In [1]: import numpy as np

In [2]: import numpy.linalg as la

In [3]: np.set_printoptions(precision=2, suppress=True, linewidth=120, legacy="1.25")

In [4]: feats = np.load("x.npy")

In [5]: feats
Out[5]: 
array([[0, 1, 0, 0, 1, 0, 1, 1],
       [1, 0, 0, 0, 0, 0, 1, 1],
       [0, 0, 0, 1, 0, 1, 0, 0],
       [0, 0, 1, 0, 0, 0, 0, 0],
       [1, 0, 0, 0, 0, 0, 0, 1],
       [0, 0, 1, 0, 0, 0, 0, 0],
       [1, 1, 0, 0, 0, 0, 0, 1],
       [1, 1, 0, 0, 1, 0, 1, 0]])

In [6]: # 2 blocks once reordered

In [7]: la.cholesky(feats)
LinAlgError: Matrix is not positive definite


In [8]: round(la.eigvalsh(feats).min(), 2)
Out[8]: -1.68

In [9]: [round(float(la.det(feats[:i, :i])), 2) + 0 for i in range(1, 9)]
Out[9]: [0.0, -1.0, 0.0, 1.0, 0.0, 0.0, 0.0, 0.0]

In [10]: np.all(la.eigvalsh(feats) > 0)
Out[10]: False

In [11]: U, sv, Vh = la.svd(feats)

In [12]: np.argmax(sv[:-1] / (sv[1:] + 1e-6)) + 1
Out[12]: 7

In [13]: sv.round(2) + 0
Out[13]: array([3.32, 1.68, 1.41, 1.41, 1.  , 1.  , 0.36, 0.  ])

In [14]: B = U[:, :7] @ np.diag(sv[:7]) @ Vh[:7]

In [15]: B.round(2) + 0
Out[15]: 
array([[0., 1., 0., 0., 1., 0., 1., 1.],
       [1., 0., 0., 0., 0., 0., 1., 1.],
       [0., 0., 0., 1., 0., 1., 0., 0.],
       [0., 0., 1., 0., 0., 0., 0., 0.],
       [1., 0., 0., 0., 0., 0., 0., 1.],
       [0., 0., 1., 0., 0., 0., 0., 0.],
       [1., 1., 0., 0., 0., 0., 0., 1.],
       [1., 1., 0., 0., 1., 0., 1., 0.]])

In [16]: np.round(np.abs(feats - B).max(), 2)
Out[16]: 0.0

In [17]: la.matrix_rank(feats, rtol=0.05)
Out[17]: 7

In [18]: round(la.norm(feats - B) / la.norm(feats), 2)
Out[18]: 0.0

In [19]: round(la.norm(feats - B, 2), 2), round(sv[7], 2)
Out[19]: (0.0, 0.0)

In [20]: data = np.load("case17.npy")

In [21]: data
Out[21]: 
array([[ 0, -1,  2, -2,  1, -1, -1],
       [ 1,  0, -2, -2, -1,  2,  1],
       [-2,  2,  0, -1, -1, -2, -1],
       [ 2,  2,  1,  0,  0,  0,  0],
       [-1,  1,  1,  0,  0,  1,  0],
       [ 1, -2,  2,  0, -1,  0, -1],
       [ 1, -1,  1,  0,  0,  1,  0]])

In [22]: rk = la.matrix_rank(data)

In [23]: rk
Out[23]: 6

In [24]: ns = la.svd(data)[2][rk:].T

In [25]: [int(la.matrix_rank(np.delete(data, i, axis=0))) for i in range(7)]
Out[25]: [6, 6, 6, 6, 6, 6, 6]

In [26]: ns.shape
Out[26]: (7, 1)

In [27]: [int(la.matrix_rank(data[:i])) for i in range(1, len(data) + 1)]
Out[27]: [1, 2, 3, 4, 5, 6, 6]

In [28]: [int(la.matrix_rank(data[:, :j + 1])) for j in range(7)]
Out[28]: [1, 2, 3, 4, 5, 6, 6]

In [29]: np.round(data @ ns, 2) + 0
Out[29]: 
array([[0.],
       [0.],
       [0.],
       [0.],
       [0.],
       [0.],
       [0.]])

In [30]: x = np.array([-4, 2, -2, 0, 0, 5, 3])

In [31]: round(la.det(data), 2)
Out[31]: -0.0

In [32]: q = la.solve(np.eye(7) - data, np.eye(7) + data)

In [33]: np.round(q @ q.T, 2) + 0
Out[33]: 
array([[1., 0., 0., 0., 0., 0., 0.],
       [0., 1., 0., 0., 0., 0., 0.],
       [0., 0., 1., 0., 0., 0., 0.],
       [0., 0., 0., 1., 0., 0., 0.],
       [0., 0., 0., 0., 1., 0., 0.],
       [0., 0., 0., 0., 0., 1., 0.],
       [0., 0., 0., 0., 0., 0., 1.]])

In [34]: J = np.loadtxt("mat.csv", delimiter=",")

In [35]: J
Out[35]: 
array([[ 0.  ,  0.55, -0.01, -0.11, -0.16],
       [-0.29, -0.14, -0.12,  0.2 ,  0.44],
       [ 0.1 , -0.22, -0.44, -0.37,  0.2 ],
       [ 0.38, -0.24,  0.27, -0.03,  0.45],
       [-0.64,  0.07,  0.1 , -0.64,  0.06],
       [-0.41,  0.3 ,  0.19,  0.45,  0.11],
       [ 0.16,  0.55, -0.49, -0.02,  0.51],
       [-0.35, -0.4 , -0.35,  0.12,  0.07],
       [-0.06,  0.03,  0.53, -0.09,  0.51],
       [-0.19, -0.07, -0.18,  0.41,  0.04]])

In [36]: x = np.array([1, 0, 0, 2, 3])

In [37]: target = J @ x

In [38]: np.round(la.pinv(J) @ J, 2) + 0
Out[38]: 
array([[1., 0., 0., 0., 0.],
       [0., 1., 0., 0., 0.],
       [0., 0., 1., 0., 0.],
       [0., 0., 0., 1., 0.],
       [0., 0., 0., 0., 1.]])

In [39]: target
Out[39]: array([-0.71,  1.45, -0.06,  1.66, -1.75,  0.8 ,  1.64,  0.09,  1.28,  0.76])

In [40]: np.round(la.lstsq(J, target)[0], 2) + 0
Out[40]: array([1., 0., 0., 2., 3.])

In [41]: rng = np.random.default_rng(33167)

In [42]: target = target + 0.1 * rng.normal(size=10)

In [43]: target
Out[43]: array([-0.49,  1.49,  0.06,  1.72, -1.62,  0.91,  1.52,  0.11,  1.32,  0.7 ])

In [44]: c, *_ = la.lstsq(J, target)

In [45]: c
Out[45]: array([0.87, 0.04, 0.07, 1.88, 3.01])

In [46]: c.round()
Out[46]: array([1., 0., 0., 2., 3.])

In [47]: np.round(la.norm(target - J @ c), 2)
Out[47]: 0.28

In [48]: Xs = (J - J.mean(axis=0)) / J.std(axis=0)

In [49]: Xs.std(axis=0)
Out[49]: array([1., 1., 1., 1., 1.])

In [50]: np.argwhere(np.abs(Xs) > 2)
Out[50]: array([[4, 3]])

In [51]: c = la.lstsq(np.delete(Xs, 0, axis=1), Xs[:, 0])[0]

In [52]: np.abs(c).argmax()
Out[52]: 3

In [53]: np.round(1 - np.var(Xs[:, 0] - np.delete(Xs, 0, axis=1) @ c), 2)
Out[53]: 0.23

In [54]: c
Out[54]: array([ 0.13, -0.15, -0.03,  0.48])
